% ipython --no-banner

In [1]: import numpy as np

In [2]: np.set_printoptions(precision=2, suppress=True, linewidth=160)

In [3]: def tidy(a):
   ...:     return np.round(a, 2) + 0
   ...: 

In [4]: feats = np.load("layer5.npy")

In [5]: feats
Out[5]: 
array([[ 2,  1, -1,  2, -1, -2,  2, -3,  3],
       [ 3,  2,  3,  1, -2, -3, -1,  0, -1],
       [ 0,  0,  0, -2,  3,  1,  1, -1,  2],
       [ 1,  3,  0, -3,  0, -1,  0,  0,  3],
       [-3,  1,  1,  1, -2,  2, -3,  3, -3],
       [-1,  0,  0,  3,  2,  0,  3,  3,  0],
       [-1,  1,  0,  2,  2, -3,  0, -3, -2],
       [ 0,  0,  1,  2, -3,  1, -2, -1,  1],
       [-1, -1,  1,  3,  0,  3,  3, -1,  2]])

In [6]: rng = np.random.default_rng(98)

In [7]: z = rng.permutation(9)

In [8]: z
Out[8]: array([4, 3, 5, 2, 1, 6, 8, 0, 7])

In [9]: M2 = feats[z][:, z]

In [10]: tidy(np.linalg.det(M2)), tidy(np.linalg.det(feats[z]))
Out[10]: (np.float64(-62568.0), np.float64(-62568.0))

In [11]: np.allclose(M2, feats)
Out[11]: False

In [12]: np.diag(M2)
Out[12]: array([-2, -3,  0,  0,  2,  0,  2,  2, -1])

In [13]: vec = np.array([2, 3, 1, 3, 3, 1, 1, 1, 0])

In [14]: rhs = feats @ vec

In [15]: rhs
Out[15]: array([ 6,  8,  4,  1, -3, 19,  7, -4, 10])

In [16]: tidy(np.linalg.solve(feats, rhs))
Out[16]: array([2., 3., 1., 3., 3., 1., 1., 1., 0.])

In [17]: tidy(np.linalg.solve(feats.T, feats[1]))
Out[17]: array([0., 1., 0., 0., 0., 0., 0., 0., 0.])

In [18]: tidy(np.linalg.solve(feats, feats[:, 7]))
Out[18]: array([0., 0., 0., 0., 0., 0., 0., 1., 0.])

In [19]: ang = np.radians(36)

In [20]: Rm = np.eye(9)

In [21]: Rm[5, 5] = Rm[1, 1] = np.cos(ang)

In [22]: Rm[5, 1], Rm[1, 5] = -np.sin(ang), np.sin(ang)

In [23]: tidy(Rm)
Out[23]: 
array([[ 1.  ,  0.  ,  0.  ,  0.  ,  0.  ,  0.  ,  0.  ,  0.  ,  0.  ],
       [ 0.  ,  0.81,  0.  ,  0.  ,  0.  ,  0.59,  0.  ,  0.  ,  0.  ],
       [ 0.  ,  0.  ,  1.  ,  0.  ,  0.  ,  0.  ,  0.  ,  0.  ,  0.  ],
       [ 0.  ,  0.  ,  0.  ,  1.  ,  0.  ,  0.  ,  0.  ,  0.  ,  0.  ],
       [ 0.  ,  0.  ,  0.  ,  0.  ,  1.  ,  0.  ,  0.  ,  0.  ,  0.  ],
       [ 0.  , -0.59,  0.  ,  0.  ,  0.  ,  0.81,  0.  ,  0.  ,  0.  ],
       [ 0.  ,  0.  ,  0.  ,  0.  ,  0.  ,  0.  ,  1.  ,  0.  ,  0.  ],
       [ 0.  ,  0.  ,  0.  ,  0.  ,  0.  ,  0.  ,  0.  ,  1.  ,  0.  ],
       [ 0.  ,  0.  ,  0.  ,  0.  ,  0.  ,  0.  ,  0.  ,  0.  ,  1.  ]])

In [24]: M2 = feats @ Rm.T

In [25]: np.allclose(feats @ feats.T, M2 @ M2.T)
Out[25]: True

In [26]: tidy(np.linalg.det(Rm)), tidy(np.trace(Rm))
Out[26]: (np.float64(1.0), np.float64(8.62))

In [27]: tidy(np.abs(M2 - feats).max(axis=0))
Out[27]: array([0.  , 2.15, 0.  , 0.  , 0.  , 1.57, 0.  , 0.  , 0.  ])
